>>> import numpy as np
>>> from numpy import linalg as LA
>>> np.set_printoptions(suppress=True, linewidth=160)
>>> tidy = lambda a: np.round(a, 3) + 0
>>> J = np.load("case12.npy")
>>> print(tidy(J))
[[-0.255 -0.236  0.312 -0.03  -0.705  0.504  0.094  0.147]
 [-0.382 -0.185  0.691 -0.337  0.349 -0.157 -0.261 -0.118]
 [ 0.    -0.705 -0.364 -0.445 -0.144 -0.333  0.167 -0.109]
 [ 0.668  0.155  0.354 -0.411 -0.034  0.128  0.38  -0.271]
 [ 0.064  0.285  0.219 -0.045 -0.451 -0.716 -0.004  0.386]
 [-0.095  0.32  -0.284 -0.69   0.092  0.267 -0.196  0.462]
 [ 0.541 -0.443  0.161  0.174  0.15   0.103 -0.377  0.529]
 [-0.191 -0.093  0.111  0.1    0.354  0.009  0.755  0.487]]
>>> cov = J.T @ J
>>> print(tidy(LA.eigvalsh(cov)[::-1]))
[1. 1. 1. 1. 1. 1. 1. 1.]
>>> print(LA.matrix_rank(cov))
8
>>> print(tidy(LA.svd(J, compute_uv=False) ** 2))
[1. 1. 1. 1. 1. 1. 1. 1.]
>>> print(tidy(cov))
[[1. 0. 0. 0. 0. 0. 0. 0.]
 [0. 1. 0. 0. 0. 0. 0. 0.]
 [0. 0. 1. 0. 0. 0. 0. 0.]
 [0. 0. 0. 1. 0. 0. 0. 0.]
 [0. 0. 0. 0. 1. 0. 0. 0.]
 [0. 0. 0. 0. 0. 1. 0. 0.]
 [0. 0. 0. 0. 0. 0. 1. 0.]
 [0. 0. 0. 0. 0. 0. 0. 1.]]
>>> print(tidy(np.diag(cov)))
[1. 1. 1. 1. 1. 1. 1. 1.]
>>> x0 = np.array([-3, 1, -1, 5, -1, -5, -2, 0])
>>> print(tidy((J * x0).sum(axis=1)))
[-1.936 -0.458 -1.094 -5.624  3.69  -3.593 -1.267 -1.04 ]
>>> print(tidy(J @ np.eye(8)[0]))
[-0.255 -0.382  0.     0.668  0.064 -0.095  0.541 -0.191]
>>> print(np.sign((J @ x0).round(6)))
[-1. -1. -1. -1.  1. -1. -1. -1.]
>>> M2 = LA.inv(J)
>>> print(np.allclose(M2, J.T))
True
>>> print(tidy(J @ M2))
[[1. 0. 0. 0. 0. 0. 0. 0.]
 [0. 1. 0. 0. 0. 0. 0. 0.]
 [0. 0. 1. 0. 0. 0. 0. 0.]
 [0. 0. 0. 1. 0. 0. 0. 0.]
 [0. 0. 0. 0. 1. 0. 0. 0.]
 [0. 0. 0. 0. 0. 1. 0. 0.]
 [0. 0. 0. 0. 0. 0. 1. 0.]
 [0. 0. 0. 0. 0. 0. 0. 1.]]
>>> print(tidy(LA.inv(M2)))
[[-0.255 -0.236  0.312 -0.03  -0.705  0.504  0.094  0.147]
 [-0.382 -0.185  0.691 -0.337  0.349 -0.157 -0.261 -0.118]
 [ 0.    -0.705 -0.364 -0.445 -0.144 -0.333  0.167 -0.109]
 [ 0.668  0.155  0.354 -0.411 -0.034  0.128  0.38  -0.271]
 [ 0.064  0.285  0.219 -0.045 -0.451 -0.716 -0.004  0.386]
 [-0.095  0.32  -0.284 -0.69   0.092  0.267 -0.196  0.462]
 [ 0.541 -0.443  0.161  0.174  0.15   0.103 -0.377  0.529]
 [-0.191 -0.093  0.111  0.1    0.354  0.009  0.755  0.487]]
>>> print(tidy(M2))
[[-0.255 -0.382  0.     0.668  0.064 -0.095  0.541 -0.191]
 [-0.236 -0.185 -0.705  0.155  0.285  0.32  -0.443 -0.093]
 [ 0.312  0.691 -0.364  0.354  0.219 -0.284  0.161  0.111]
 [-0.03  -0.337 -0.445 -0.411 -0.045 -0.69   0.174  0.1  ]
 [-0.705  0.349 -0.144 -0.034 -0.451  0.092  0.15   0.354]
 [ 0.504 -0.157 -0.333  0.128 -0.716  0.267  0.103  0.009]
 [ 0.094 -0.261  0.167  0.38  -0.004 -0.196 -0.377  0.755]
 [ 0.147 -0.118 -0.109 -0.271  0.386  0.462  0.529  0.487]]
>>> print(tidy(LA.slogdet(J)[0]))
-1.0
>>> def softmax(z):
...     e = np.exp(z - z.max(axis=-1, keepdims=True))
...     return e / e.sum(axis=-1, keepdims=True)
... 
>>> print(tidy(softmax(J[3] + -1)))
[0.205 0.122 0.149 0.07  0.101 0.119 0.153 0.08 ]
>>> print(tidy(softmax(J[3])))
[0.205 0.122 0.149 0.07  0.101 0.119 0.153 0.08 ]
>>> att = J @ J.T / np.sqrt(8)
>>> print(softmax(att).round(6).argmax(axis=1))
[0 1 2 3 4 5 6 7]
>>> print(tidy(J @ J.T))
[[1. 0. 0. 0. 0. 0. 0. 0.]
 [0. 1. 0. 0. 0. 0. 0. 0.]
 [0. 0. 1. 0. 0. 0. 0. 0.]
 [0. 0. 0. 1. 0. 0. 0. 0.]
 [0. 0. 0. 0. 1. 0. 0. 0.]
 [0. 0. 0. 0. 0. 1. 0. 0.]
 [0. 0. 0. 0. 0. 0. 1. 0.]
 [0. 0. 0. 0. 0. 0. 0. 1.]]
>>> print(tidy(LA.svd(J, compute_uv=False)))
[1. 1. 1. 1. 1. 1. 1. 1.]
>>> K = np.loadtxt("out14.csv", delimiter=",")
>>> print(K)
[[3. 1. 1. 1. 1. 1. 1.]
 [1. 3. 1. 1. 1. 1. 1.]
 [1. 1. 3. 1. 1. 1. 1.]
 [1. 1. 1. 3. 1. 1. 1.]
 [1. 1. 1. 1. 3. 1. 1.]
 [1. 1. 1. 1. 1. 3. 1.]
 [1. 1. 1. 1. 1. 1. 3.]]
>>> T = np.stack([K, 5 * K, K[::-1]])
>>> print(LA.matrix_rank(T))
[7 7 7]
>>> print(LA.matrix_rank(T.reshape(3, -1)))
2
>>> print(tidy(LA.norm(T, axis=(1, 2))))
[10.247 51.235 10.247]
>>> print(tidy(np.fft.fft(K[0])))
[9.+0.j 2.+0.j 2.+0.j 2.+0.j 2.+0.j 2.+0.j 2.+0.j]
>>> rng = np.random.default_rng(16)
>>> lab = rng.permutation(7)
>>> print(lab)
[5 0 3 4 1 6 2]
>>> M2 = K[lab][:, lab]
>>> print(np.trace(M2))
21.0
>>> print(M2)
[[3. 1. 1. 1. 1. 1. 1.]
 [1. 3. 1. 1. 1. 1. 1.]
 [1. 1. 3. 1. 1. 1. 1.]
 [1. 1. 1. 3. 1. 1. 1.]
 [1. 1. 1. 1. 3. 1. 1.]
 [1. 1. 1. 1. 1. 3. 1.]
 [1. 1. 1. 1. 1. 1. 3.]]
>>> print(np.allclose(M2, K))
True
>>> print(tidy(LA.det(M2)), tidy(LA.det(K[lab])))
576.0 576.0
>>> print(tidy(np.sort(np.abs(LA.eigvals(M2)))))
[2. 2. 2. 2. 2. 2. 9.]
>>> w, evecs = LA.eigh(K)
>>> x0 = np.array([-2, -3, -2, -3, 2, -1, 3])
>>> print(x0 @ K @ x0)
116.0
>>> print(x0 @ K @ x0 / (x0 @ x0), tidy(w[0]), tidy(w[-1]))
2.9 2.0 9.0
>>> print(np.abs(K).sum(axis=1).max(), tidy(np.abs(w).max()))
9.0 9.0
>>> print((np.sign(evecs[:, -1].round(6)) == np.sign(evecs[0, -1].round(6))).astype(int))
[1 1 1 1 1 1 1]
>>> print(tidy(evecs * np.abs(w) @ evecs.T))
[[3. 1. 1. 1. 1. 1. 1.]
 [1. 3. 1. 1. 1. 1. 1.]
 [1. 1. 3. 1. 1. 1. 1.]
 [1. 1. 1. 3. 1. 1. 1.]
 [1. 1. 1. 1. 3. 1. 1.]
 [1. 1. 1. 1. 1. 3. 1.]
 [1. 1. 1. 1. 1. 1. 3.]]
>>> A = np.load("run10.npy")
>>> print(tidy(A))
[[-0.013  1.373  2.735  2.773]
 [ 4.301  3.53  -1.582 -1.54 ]
 [ 0.     1.218  3.691  2.436]
 [ 1.153  1.988  1.379  1.669]
 [ 1.701  1.755  3.872  0.107]
 [-1.923  0.194  5.989  4.235]
 [ 0.467  1.52   2.811  2.107]
 [ 1.194  1.14   6.547 -0.108]
 [ 4.29   3.165  0.589 -2.25 ]
 [ 4.075  3.291 -0.597 -1.568]
 [ 0.55   2.187 -1.023  3.274]
 [ 1.661  2.258  0.772  1.195]]
>>> cov = np.cov(A, rowvar=False)
>>> print(np.argwhere(np.triu(np.abs(np.corrcoef(A.T)) > 0.8, 1)))
[[0 1]
 [0 3]
 [1 2]]
>>> print(tidy(np.corrcoef(A.T)))
[[ 1.     0.942 -0.66  -0.949]
 [ 0.942  1.    -0.873 -0.789]
 [-0.66  -0.873  1.     0.389]
 [-0.949 -0.789  0.389  1.   ]]
>>> print(tidy(np.median(A, axis=0)))
[1.174 1.872 2.057 1.432]
>>> print(tidy(A.std(axis=0)))
[1.843 0.947 2.527 2.004]
>>> print(tidy(cov))
[[ 3.704  1.793 -3.352 -3.822]
 [ 1.793  0.978 -2.278 -1.632]
 [-3.352 -2.278  6.967  2.147]
 [-3.822 -1.632  2.147  4.38 ]]
>>> mat = np.load("dump.npy")
>>> print(mat)
[[ 0.226  0.81  -0.189 -0.285  0.164 -0.355 -0.314  0.101  0.316  0.52   0.52   0.3    0.359 -0.528]
 [ 0.119 -1.506  0.412  0.585 -0.698  1.395  0.624 -0.916  0.012 -1.007  0.553  0.845 -0.097  0.854]
 [-1.077  4.235 -1.543 -0.27   2.724 -4.178 -1.32   4.318  1.434  2.362 -2.382 -2.949  1.544 -3.637]
 [-0.457  1.238 -0.548 -0.163  0.778 -0.826 -0.224  1.791 -0.038  0.351 -0.417 -0.727  0.408 -1.249]
 [ 1.092 -2.971  1.662 -0.437 -1.94   3.208  0.974 -2.365 -0.759 -1.742  1.286  1.351 -0.95   2.942]
 [ 0.263 -1.817  0.796 -0.296 -0.833  2.104  0.162 -2.313 -1.23  -1.213  0.971  1.497 -0.56   1.375]
 [-1.141  5.042 -1.439  0.261  3.068 -4.666 -1.692  4.49   1.198  3.535 -2.719 -3.245  1.052 -5.271]
 [ 0.116 -1.104  0.591  0.222 -1.165  0.695  0.864 -0.716 -0.688 -0.896  0.944  1.503 -1.064  0.867]
 [ 1.336 -4.287  1.797  0.676 -3.09   4.195  1.423 -4.661 -1.981 -2.855  2.814  3.138 -1.675  4.752]
 [ 1.054 -2.332  0.973  0.161 -2.308  2.546  1.258 -2.506 -0.902 -1.444  2.072  1.796 -0.819  2.732]
 [ 0.269 -0.651  0.757  0.107 -0.763  0.822  0.416 -0.427 -0.558 -0.919  0.392 -0.09  -0.462  0.719]
 [ 0.347 -2.282  0.83   0.241 -1.309  2.075  0.386 -1.974 -1.172 -1.23   1.382  0.778 -0.553  1.631]
 [ 0.891 -2.448  0.202  0.113 -1.235  2.242  0.553 -2.335 -0.173 -1.572  1.329  1.278 -0.382  2.031]
 [ 0.249 -0.267 -0.207  0.617 -0.093 -0.391 -0.349 -0.28   0.656 -0.266  0.538  0.086 -0.629  0.484]
 [ 0.791 -0.924  0.453  0.41  -0.796  1.676  0.927 -1.525 -0.174 -1.199  1.045  1.602 -0.265  1.325]
 [ 0.143 -0.425  0.315  0.459 -0.108  0.134 -0.029 -0.171 -0.127 -0.219  0.116 -0.271 -0.111  0.077]
 [-1.062  3.561 -1.474 -0.254  2.578 -3.241 -0.637  2.872  1.347  1.998 -2.114 -2.118  1.084 -3.12 ]
 [-0.805  2.038 -0.911  0.342  1.313 -1.989 -0.375  1.109  0.569  1.152 -0.545 -1.051  0.722 -1.122]
 [-0.019 -0.282  0.006  0.35  -0.208 -0.131  0.039  0.432  0.148 -0.326 -0.074  0.552 -0.099  0.298]
 [-0.792  3.03  -1.187 -0.305  2.679 -3.745 -1.12   2.95   1.231  2.374 -1.819 -2.009  1.027 -3.721]
 [ 1.092 -3.494  0.787  0.044 -2.107  2.616  0.972 -2.802 -1.129 -1.987  2.296  2.004 -0.751  2.718]
 [ 0.729 -1.027  0.336  0.096 -0.492  1.093  0.012 -1.015 -0.324 -0.166  0.973  0.492  0.206  0.965]
 [ 0.84  -1.448  0.817 -0.546 -0.996  1.077  0.401 -1.135 -0.482 -1.326  0.639  1.176 -0.564  1.369]
 [-0.825  0.796  0.001 -0.358  0.929 -1.13  -0.271  1.186  0.008  1.404 -1.167 -0.531  0.425 -0.996]]
>>> M2 = mat / np.sqrt((mat ** 2).mean(axis=1, keepdims=True))
>>> print(LA.matrix_rank(M2) == LA.matrix_rank(mat))
True
>>> print(tidy(LA.norm(M2, axis=1)))
[3.742 3.742 3.742 3.742 3.742 3.742 3.742 3.742 3.742 3.742 3.742 3.742 3.742 3.742 3.742 3.742 3.742 3.742 3.742 3.742 3.742 3.742 3.742 3.742]
>>> print(tidy(M2[5]))
[ 0.205 -1.419  0.622 -0.231 -0.65   1.643  0.126 -1.806 -0.96  -0.947  0.758  1.169 -0.437  1.074]
